$ ipython --no-banner

In [1]: import numpy as np

In [2]: from numpy import linalg as LA

In [3]: np.set_printoptions(precision=2, suppress=True, linewidth=100)

In [4]: X = np.load("out17.npy")

In [5]: print(X)
[[-0.71  0.44  0.16]
 [-0.4  -0.11 -0.89]
 [ 0.45 -0.11 -0.35]
 [-0.36 -0.88  0.24]]

In [6]: proj = X @ LA.solve(X.T @ X, X.T)

In [7]: print(np.round(LA.eigvalsh(proj), 2) + 0)
[0. 1. 1. 1.]

In [8]: print(proj @ X[:, 2])
[ 0.16 -0.89 -0.35  0.24]

In [9]: rng = np.random.default_rng(60)

In [10]: idx = rng.permutation(3)

In [11]: out = X[:, idx] * rng.choice([-1, 1], 3)

In [12]: print(out)
[[-0.16  0.71  0.44]
 [ 0.89  0.4  -0.11]
 [ 0.35 -0.45 -0.11]
 [-0.24  0.36 -0.88]]

In [13]: U, _, Vt = LA.svd(X.T @ out)

In [14]: print(np.round(LA.lstsq(X, out)[0], 2) + 0)
[[ 0. -1.  0.]
 [ 0.  0.  1.]
 [-1.  0.  0.]]

In [15]: W = np.array([[0, 2, -2, 3, 2, -3], [0, 1, 3, 0, 3, 1], [-2, 1, -1, 1, -1, 1]])

In [16]: beta = np.array([3, 2, 1, 0, 0, -1])

In [17]: hid = np.maximum(X @ W + beta, 0)

In [18]: print((hid > 0).astype(int))
[[1 1 1 0 0 1]
 [1 1 1 0 0 0]
 [1 1 1 1 1 0]
 [1 1 0 0 0 0]]

In [19]: C = np.array([[4, 4], [2, 2], [0, 4], [0, 3], [3, 5], [2, 0]])

In [20]: print((hid @ C).round(6).argmax(axis=1))
[1 1 1 0]

In [21]: print(hid @ C)
[[16.53 27.37]
 [19.51 28.94]
 [22.44 27.81]
 [11.37 11.37]]

In [22]: out = np.array([[5, -5, -7], [-1, -6, -2], [1, -2, 7]])

In [23]: print(LA.matrix_rank(X @ out))
3

In [24]: print(np.einsum("ij->j", X))
[-1.03 -0.66 -0.84]

In [25]: m1 = np.loadtxt("x.csv", delimiter=",")

In [26]: print(m1)
[[5. 1. 0. 0. 0. 0. 0. 0.]
 [0. 5. 1. 0. 0. 0. 0. 0.]
 [0. 0. 5. 1. 0. 0. 0. 0.]
 [0. 0. 0. 5. 1. 0. 0. 0.]
 [0. 0. 0. 0. 5. 1. 0. 0.]
 [0. 0. 0. 0. 0. 5. 1. 0.]
 [0. 0. 0. 0. 0. 0. 5. 1.]
 [0. 0. 0. 0. 0. 0. 0. 5.]]

In [27]: vec = np.array([-6, -4, -2])

In [28]: y = X @ vec

In [29]: print(LA.lstsq(X, y)[0])
[-6. -4. -2.]

In [30]: print(y)
[ 2.2   4.65 -1.56  5.21]

In [31]: print(np.round(LA.pinv(X) @ X, 2) + 0)
[[1. 0. 0.]
 [0. 1. 0.]
 [0. 0. 1.]]

In [32]: y = y + 0.3 * rng.normal(size=4)

In [33]: print(y)
[ 1.83  4.27 -1.24  5.56]

In [34]: beta, *_ = LA.lstsq(X, y)

In [35]: print([round(float(LA.norm(LA.solve(X.T @ X + lam * np.eye(3), X.T @ y))), 2) for lam in (0, 1, 10, 100)])
[7.34, 3.67, 0.67, 0.07]

In [36]: print(np.round(X.T @ (y - X @ beta), 2) + 0)
[0. 0. 0.]

In [37]: print(round(float(LA.norm(y - X @ beta)), 2))
0.2
